% ipython --no-banner

In [1]: import numpy as np

In [2]: import numpy.linalg as la

In [3]: np.set_printoptions(precision=2, suppress=True, linewidth=100, sign=" ")

In [4]: X = np.loadtxt("run9.csv", delimiter=",")

In [5]: print(X)
[[ 0.75  0.44  0.34  0.34]
 [ 0.44  0.21 -0.62 -0.62]
 [ 0.34 -0.62  0.52 -0.48]
 [ 0.34 -0.62 -0.48  0.52]]

In [6]: ev, evecs = la.eigh(X)

In [7]: x = np.array([-3, -3, 1, 0])

In [8]: print(np.round(np.abs(X).sum(axis=1).max(), 2), np.abs(ev).max())
1.96 1.0

In [9]: print(np.round(evecs * np.abs(ev) @ evecs.T, 2) + 0)
[[ 1.  0.  0.  0.]
 [ 0.  1.  0.  0.]
 [ 0.  0.  1.  0.]
 [ 0.  0.  0.  1.]]

In [10]: print(round(float(x @ X @ x), 2))
18.75

In [11]: U, s, Vh = la.svd(X, full_matrices=False)

In [12]: print(s)
[ 1.  1.  1.  1.]

In [13]: print(np.cumsum(s ** 2) / np.sum(s ** 2))
[ 0.25  0.5   0.75  1.  ]

In [14]: print(U.shape, s.shape, Vh.shape)
(4, 4) (4,) (4, 4)

In [15]: print(np.round(Vh @ Vh.T, 2) + 0)
[[ 1.  0.  0.  0.]
 [ 0.  1.  0.  0.]
 [ 0.  0.  1.  0.]
 [ 0.  0.  0.  1.]]

In [16]: print(np.allclose(U * s @ Vh, X))
True

In [17]: print(np.round(U.T @ U, 2) + 0)
[[ 1.  0.  0.  0.]
 [ 0.  1.  0.  0.]
 [ 0.  0.  1.  0.]
 [ 0.  0.  0.  1.]]

In [18]: B = la.invert(X)
Traceback (most recent call last):
  Cell In[18], line 1
    B = la.invert(X)
AttributeError: module 'numpy.linalg' has no attribute 'invert'


In [19]: B = la.inv(X)

In [20]: print(B)
[[ 0.75  0.44  0.34  0.34]
 [ 0.44  0.21 -0.62 -0.62]
 [ 0.34 -0.62  0.52 -0.48]
 [ 0.34 -0.62 -0.48  0.52]]

In [21]: print(round(la.det(X) * la.det(B), 2))
1.0

In [22]: print(la.inv(B))
[[ 0.75  0.44  0.34  0.34]
 [ 0.44  0.21 -0.62 -0.62]
 [ 0.34 -0.62  0.52 -0.48]
 [ 0.34 -0.62 -0.48  0.52]]

In [23]: F = np.loadtxt("layer15.csv", delimiter=",")

In [24]: print(F)
[[ 3.08  1.   -0.04]
 [ 3.22  0.89 -0.01]
 [ 2.93  0.86 -0.11]
 [ 2.88  0.99 -0.09]
 [ 3.14  1.03  0.  ]
 [ 3.04  0.97 -0.1 ]
 [ 3.02  1.1   0.  ]
 [ 3.13  2.05  2.88]
 [ 3.06  1.75  3.08]
 [ 3.04  1.98  2.99]
 [ 3.02  1.83  3.03]
 [ 2.85  2.09  3.12]
 [ 3.1   1.86  2.98]
 [ 2.97  2.08  2.8 ]
 [ 1.22  0.    3.01]
 [ 1.05  0.04  3.01]
 [ 1.08 -0.18  2.92]
 [ 1.12  0.14  3.07]
 [ 0.98  0.03  3.15]
 [ 1.02  0.01  3.01]
 [ 0.97 -0.07  3.06]]

In [25]: rng = np.random.default_rng(978)

In [26]: B = F + rng.integers(-2, 3, (21, 2)) @ rng.integers(-2, 3, (2, 3))

In [27]: print(B)
[[ 3.08  3.    1.96]
 [ 7.22 -1.11 -0.01]
 [ 4.93 -2.14 -2.11]
 [ 0.88 -2.01 -4.09]
 [-0.86  1.03 -2.  ]
 [ 5.04 -0.03 -0.1 ]
 [ 7.02  7.1   8.  ]
 [ 3.13  6.05  6.88]
 [ 5.06  2.75  5.08]
 [ 5.04  0.98  2.99]
 [ 1.02  2.83  3.03]
 [ 6.85  8.09 11.12]
 [ 1.1   2.86  2.98]
 [ 0.97  3.08  2.8 ]
 [ 3.22  5.    9.01]
 [ 1.05 -1.96  1.01]
 [ 5.08 -0.18  4.92]
 [ 3.12  5.14  9.07]
 [ 4.98  6.03 11.15]
 [ 5.02  0.01  5.01]
 [-1.03  0.93  3.06]]

In [28]: print(np.round(la.svd(B - F, compute_uv=False), 2) + 0)
[ 24.2   10.27   0.  ]

In [29]: print(np.abs(B - F).sum(axis=1))
[  4.   6.   7.   9.   6.   3.  18.   8.   5.   3.   3.  18.   3.   3.  13.   4.   6.  13.  18.
   6.   3.]

In [30]: print(B - F)
[[ 0.  2.  2.]
 [ 4. -2.  0.]
 [ 2. -3. -2.]
 [-2. -3. -4.]
 [-4.  0. -2.]
 [ 2. -1.  0.]
 [ 4.  6.  8.]
 [ 0.  4.  4.]
 [ 2.  1.  2.]
 [ 2. -1.  0.]
 [-2.  1.  0.]
 [ 4.  6.  8.]
 [-2.  1.  0.]
 [-2.  1.  0.]
 [ 2.  5.  6.]
 [ 0. -2. -2.]
 [ 4.  0.  2.]
 [ 2.  5.  6.]
 [ 4.  6.  8.]
 [ 4.  0.  2.]
 [-2.  1.  0.]]

In [31]: z = B[:, 1] > np.median(B[:, 1])

In [32]: u = B[z].mean(axis=0) - B[~z].mean(axis=0)

In [33]: print(z.astype(int))
[ 1  0  0  0  0  0  1  1  0  0  1  1  1  1  1  0  0  1  1  0  0]

In [34]: print(round(float((((B - B.mean(axis=0)) @ u > 0) == z).mean()), 2))
0.76

In [35]: print(u)
[ 0.05  5.08  5.35]

In [36]: print(np.argsort(-np.abs(u).round(6), kind="stable"))
[ 2  1  0]

In [37]: G = np.cov(F, rowvar=False)

In [38]: print(np.corrcoef(F.T))
[[ 1.    0.85 -0.52]
 [ 0.85  1.   -0.02]
 [-0.52 -0.02  1.  ]]

In [39]: print(np.polyfit(F[:, 0], F[:, 1], 1))
[ 0.73 -0.77]

In [40]: print(np.round(np.corrcoef(F[:, 0], F[:, 1])[0, 1], 2))
0.85

In [41]: u, r1 = F[6], F[16]

In [42]: print(np.round(u @ u, 2))
10.33

In [43]: print(round(float(u @ r1), 2))
3.06

In [44]: p = (u @ r1) / (u @ u) * u

In [45]: print(p)
[ 0.9   0.33  0.  ]

In [46]: print(round(float(la.norm(u + r1) ** 2 + la.norm(u - r1) ** 2), 2))
40.11

In [47]: print(la.matrix_rank(np.outer(u, r1)))
1

In [48]: W0 = np.array([[-0.7, -12.42, -31.85, 4.52],
    ...:     [-58.82, -19.53, -11.98, -22.74],
    ...:     [-58.21, -19.05, -11.98, -22.26],
    ...:     [0.38, -12.58, -28.79, 5.05],
    ...:     [-0.21, -12.44, -29.81, 5.28],
    ...:     [0.77, -12.43, -31.05, 6.48],
    ...:     [-57.28, -21.28, -11.26, -19.97],
    ...:     [-58.16, -21.0, -11.5, -20.42],
    ...:     [-56.0, -19.8, -11.41, -20.18],
    ...:     [0.22, -9.1, -29.39, 6.04],
    ...:     [-1.42, -13.32, -30.5, 4.45],
    ...:     [-0.64, -11.69, -30.08, 6.06]])

In [49]: B = np.c_[W0[:, :2] @ np.array([[0, 1], [1, 1]]), np.array([-1, 2, -1, -3, -2, -2, -1, 1, -3, -3, -3, 0])]

In [50]: print(B)
[[-12.42 -13.12  -1.  ]
 [-19.53 -78.35   2.  ]
 [-19.05 -77.26  -1.  ]
 [-12.58 -12.2   -3.  ]
 [-12.44 -12.65  -2.  ]
 [-12.43 -11.66  -2.  ]
 [-21.28 -78.56  -1.  ]
 [-21.   -79.16   1.  ]
 [-19.8  -75.8   -3.  ]
 [ -9.1   -8.88  -3.  ]
 [-13.32 -14.74  -3.  ]
 [-11.69 -12.33   0.  ]]

In [51]: print(la.matrix_rank(np.c_[W0, B]))
5

In [52]: print(la.matrix_rank(B))
3

In [53]: print(np.round(la.lstsq(W0, B[:, 0])[0], 2) + 0)
[ 0.  1.  0.  0.]

In [54]: print(np.round(la.norm(B - W0 @ la.lstsq(W0, B)[0], axis=0), 2) + 0)
[ 0.    0.    4.79]

In [55]: u = np.array([1, 4, 1])

In [56]: r1 = np.array([2, 0, 1, 0, 0])

In [57]: mat = u[:, None] + r1[None, :]

In [58]: print(mat)
[[ 3  1  2  1  1]
 [ 6  4  5  4  4]
 [ 3  1  2  1  1]]

In [59]: # looks like rank 2

In [60]: x = np.array([1, -2, 0, 0, -1])

In [61]: h = np.maximum(mat @ x, 0)

In [62]: print(h)
[ 0  0  0]

In [63]: print(np.maximum(mat @ (3 * x), 0))
[ 0  0  0]

In [64]: print(mat.T @ h)
[ 0  0  0  0  0]

In [65]: print(mat * (h > 1e-9)[:, None])
[[ 0  0  0  0  0]
 [ 0  0  0  0  0]
 [ 0  0  0  0  0]]

In [66]: print(np.flatnonzero(h > 1e-9))
[]
